>>> import numpy as np
>>> np.set_printoptions(suppress=True, linewidth=100)
>>> X = np.loadtxt("sample7.csv", delimiter=",")
>>> X
array([[-6.357,  5.271, -3.263, -0.724,  1.907, -1.228, -6.644],
       [-3.451, -0.382, -5.191, -0.705, -5.436, -3.283, -6.526],
       [-5.697,  3.482, -2.897, -1.375, -5.684, -1.716, -5.778],
       [-5.306,  2.335, -5.327, -1.466, -6.58 , -4.392, -6.891],
       [-3.712,  5.206, -5.127,  0.006,  2.441,  0.942, -5.278],
       [-6.336,  4.698, -0.222, -2.453,  5.778, -1.914, -4.342],
       [-5.522,  5.384, -2.976,  0.3  ,  2.806, -0.075, -5.394],
       [-4.838,  4.441, -2.383, -0.952,  0.524,  0.142, -4.46 ],
       [-6.374,  4.016, -1.819,  0.406,  2.135, -2.127, -2.972],
       [-6.429,  5.716, -3.21 ,  1.092,  1.835, -1.381, -6.175],
       [-6.783,  5.835,  0.348, -4.375,  4.595, -1.576, -3.101],
       [-3.484,  1.115, -3.917, -0.367, -4.464, -4.732, -5.659],
       [-5.187,  5.281, -1.645, -0.543,  0.787,  0.347, -3.861],
       [-7.36 ,  2.945, -4.874, -2.06 ,  1.554, -0.502, -3.495],
       [-6.06 ,  4.293, -3.364, -0.781,  1.97 , -0.985, -4.133],
       [-9.729,  5.179, -0.59 , -2.314,  6.146, -2.269, -4.053],
       [-5.376,  3.975,  0.15 , -2.993,  6.17 , -0.277, -4.682],
       [-6.206,  6.47 , -3.674, -2.531,  0.155, -0.372, -6.24 ],
       [-4.434,  2.148, -4.002, -0.151, -7.76 , -2.207, -4.72 ],
       [-5.697,  6.405, -2.569, -1.118,  3.252, -1.809, -4.116],
       [-3.761,  1.385, -4.437, -2.021, -3.729, -3.565, -4.81 ],
       [-4.422,  1.649, -4.35 , -1.403, -6.231, -1.921, -7.2  ],
       [-5.596,  1.294, -3.803, -1.826, -6.415, -3.846, -7.007],
       [-5.989,  0.595, -4.4  , -0.403, -6.746, -2.734, -6.298],
       [-4.82 ,  5.376, -3.188, -1.614,  1.535, -1.913, -4.121],
       [-5.776,  2.768, -4.802, -1.743, -6.173, -3.117, -4.897],
       [-6.799,  5.465, -4.718, -0.715,  1.272, -0.099, -5.268],
       [-4.622,  1.071, -4.491, -1.54 , -7.911, -3.275, -3.795],
       [-3.93 ,  6.07 , -3.885, -1.325,  0.917, -1.876, -3.259],
       [-4.752,  5.01 , -3.501,  0.377,  2.888, -0.252, -6.639],
       [-5.209,  6.077, -2.565, -2.165,  3.342, -1.619, -3.291]])
>>> out = np.c_[X[:, :5] @ np.array([[1, 1, 1, 0, 3],
...     [1, 1, 1, 0, 0],
...     [2, 0, 2, 2, 2],
...     [3, 3, 3, 3, 3],
...     [1, 3, 1, 1, 3]]), np.array([-2, -1, -5, -1, -5, -6, 3, -9, -3, 6, -6, 8, -4, 3, 4, 4, -1, -8, 4, 4, 9, -3, -7, 9, 1, -1, -5, -1, 3, 9, 4])]
>>> out.round(3)
array([[ -7.877,   2.463,  -7.877,  -6.791, -22.048,  -2.   ],
       [-21.766, -22.256, -21.766, -17.933, -39.158,  -1.   ],
       [-17.818, -23.392, -17.818, -15.603, -44.062,  -5.   ],
       [-24.603, -27.109, -24.603, -21.632, -50.71 ,  -1.   ],
       [ -6.301,   8.835,  -6.301,  -7.795, -14.049,  -5.   ],
       [ -3.663,   8.337,  -3.663,  -2.025,  -9.477,  -6.   ],
       [ -2.384,   9.18 ,  -2.384,  -2.246, -13.2  ,   3.   ],
       [ -7.495,  -1.681,  -7.495,  -7.098, -20.564,  -9.   ],
       [ -2.643,   5.265,  -2.643,  -0.285, -15.137,  -3.   ],
       [ -2.022,   8.068,  -2.022,  -1.309, -16.926,   6.   ],
       [ -8.782,  -0.288,  -8.782,  -7.834, -18.993,  -6.   ],
       [-15.768, -16.862, -15.768, -13.399, -32.779,   8.   ],
       [ -4.038,   0.826,  -4.038,  -4.132, -18.119,  -4.   ],
       [-18.789,  -5.933, -18.789, -14.374, -33.346,   3.   ],
       [ -8.868,   1.8  ,  -8.868,  -7.101, -21.341,   4.   ],
       [ -6.526,   6.946,  -6.526,  -1.976, -18.871,   4.   ],
       [ -3.91 ,   8.13 ,  -3.91 ,  -2.509,  -6.297,  -1.   ],
       [-14.522,  -6.864, -14.522, -14.786, -33.094,  -8.   ],
       [-18.503, -26.019, -18.503, -16.217, -45.039,   4.   ],
       [ -4.532,   7.11 ,  -4.532,  -5.24 , -15.827,   4.   ],
       [-21.042, -19.626, -21.042, -18.666, -37.407,   9.   ],
       [-21.913, -25.675, -21.913, -19.14 , -44.868,  -3.   ],
       [-23.801, -29.025, -23.801, -19.499, -49.117,  -7.   ],
       [-22.149, -26.841, -22.149, -16.755, -48.214,   9.   ],
       [ -9.127,   0.319,  -9.127,  -9.683, -21.073,   1.   ],
       [-24.014, -26.756, -24.014, -21.006, -50.68 ,  -1.   ],
       [-11.643,   0.337, -11.643, -10.309, -28.162,  -5.   ],
       [-25.064, -31.904, -25.064, -21.513, -51.201,  -1.   ],
       [ -8.688,   0.916,  -8.688, -10.828, -20.784,   3.   ],
       [ -2.725,  10.053,  -2.725,  -2.983, -11.463,   9.   ],
       [ -7.415,   4.399,  -7.415,  -8.283, -17.226,   4.   ]])
>>> np.round(np.linalg.norm(np.linalg.qr(X)[0].T @ out, axis=0) ** 2 / ((out ** 2).sum(axis=0) + 1e-12), 3)
array([1.   , 1.   , 1.   , 1.   , 1.   , 0.374])
>>> np.linalg.matrix_rank(np.c_[X, out])
np.int64(8)
